% python3 -q
>>> import numpy as np
>>> import numpy.linalg as la
>>> np.set_printoptions(suppress=True, linewidth=120)
>>> def rnd(a):
...     return np.round(a, 4) + 0
... 
>>> arr = np.load("layer18.npy")
>>> arr
array([[  9,   8,   9,   4,   6,   3,  -9],
       [ 10,   6,  15,  10,  11,  -2, -18],
       [  9,   5,  13,  16,  10,  -8, -22],
       [ 11,   9,  20,  24,   5,  -8, -21],
       [ 16,   6,  17,  20,  12, -14, -14],
       [ 21,   8,  18,  22,   9, -14, -17],
       [ 27,  16,  13,  16,   5, -23, -23],
       [ 30,  24,  16,  19,   2, -32, -32],
       [ 29,  25,  13,  13,  -7, -23, -23],
       [ 30,  23,  12,   5,  -7, -20, -27],
       [ 22,  23,  17,   1, -13, -15, -19],
       [ 27,  21,   8,   4,  -7, -11, -10],
       [ 24,  26,  16,  12,   2, -17, -18],
       [ 19,  31,  13,  12,   7,  -8, -26],
       [ 18,  22,  15,   8,   1, -11, -30],
       [ 12,  19,  10,   7,  -4,  -6, -27],
       [ 14,  21,  18,  -1,  -1, -13, -35],
       [  8,  16,  11,  -3,   7,  -7, -42],
       [  8,   7,  15,  -2,   4,  -1, -48],
       [ -1,  -2,  21,   7,   0,   6, -48],
       [ -5,   2,  28,   7,   5,   6, -47],
       [ -2,  -2,  30,  10,  13,  -1, -41],
       [  5,   1,  29,  17,  22,   4, -41],
       [  6,  -2,  23,  10,  30,   9, -35],
       [ 13,  -7,  16,  12,  25,  13, -41]])
>>> idx = arr[:, 5] > np.median(arr[:, 5])
>>> u = arr[idx].mean(axis=0) - arr[~idx].mean(axis=0)
>>> idx.astype(int)
array([1, 1, 0, 0, 0, 0, 0, 0, 0, 0, 0, 0, 0, 0, 0, 1, 0, 1, 1, 1, 1, 1, 1, 1, 1])
>>> Xc = arr - arr.mean(axis=0)
>>> Uu, s, Vt = la.svd(Xc, full_matrices=False)
>>> rnd(np.abs(Vt[-1]))
array([0.4836, 0.0757, 0.7665, 0.3324, 0.0283, 0.2006, 0.1461])
>>> rnd(Xc.mean(axis=0))
array([0., 0., 0., 0., 0., 0., 0.])
>>> np.abs(Vt[0]).argmax()
np.int64(5)
>>> np.searchsorted(np.cumsum(s ** 2) / (s ** 2).sum(), 0.9) + 1
np.int64(4)
>>> print(rnd((s ** 2).sum() ** 2 / (s ** 4).sum()))
2.4137
>>> Xc = arr - arr.mean(axis=0)
>>> vecs = la.svd(Xc)[2][:1]
>>> B = Xc - Xc @ vecs.T @ vecs
>>> rnd(np.cov(Xc @ vecs.T, rowvar=False))
np.float64(408.4222)
>>> q, r_ = la.qr(arr)
>>> rnd(q.T @ q)
array([[1., 0., 0., 0., 0., 0., 0.],
       [0., 1., 0., 0., 0., 0., 0.],
       [0., 0., 1., 0., 0., 0., 0.],
       [0., 0., 0., 1., 0., 0., 0.],
       [0., 0., 0., 0., 1., 0., 0.],
       [0., 0., 0., 0., 0., 1., 0.],
       [0., 0., 0., 0., 0., 0., 1.]])
>>> vec = np.array([6, 9, 5, 9, 6, 1, 8])
>>> target = arr @ vec
>>> rnd(la.pinv(arr) @ arr)
array([[1., 0., 0., 0., 0., 0., 0.],
       [0., 1., 0., 0., 0., 0., 0.],
       [0., 0., 1., 0., 0., 0., 0.],
       [0., 0., 0., 1., 0., 0., 0.],
       [0., 0., 0., 0., 1., 0., 0.],
       [0., 0., 0., 0., 0., 1., 0.],
       [0., 0., 0., 0., 0., 0., 1.]])
>>> rnd(la.solve(arr.T @ arr, arr.T @ target))
array([6., 9., 5., 9., 6., 1., 8.])
>>> print(rnd(la.lstsq(arr, target)[0]))
[6. 9. 5. 9. 6. 1. 8.]
>>> rng = np.random.default_rng(50443)
>>> target = target + 0.1 * rng.normal(size=25)
>>> rnd(target)
array([ 173.9159,  199.0637,  183.8487,  316.9978,  360.7743,  389.9899,  338.1158,  370.8711,  332.073 ,  214.0392,
        188.1406,  294.1605,  417.0118,  392.059 ,  208.0274,  110.0922,   54.9907,  -81.048 , -192.9758, -233.9997,
       -149.0564,  -41.1046,  145.0041,  131.8667,   37.9583])
>>> b, *_ = la.lstsq(arr, target)
>>> b.round()
array([6., 9., 5., 9., 6., 1., 8.])
>>> rnd(b)
array([6.0054, 9.0016, 5.0002, 9.0001, 5.9933, 1.0077, 8.0004])
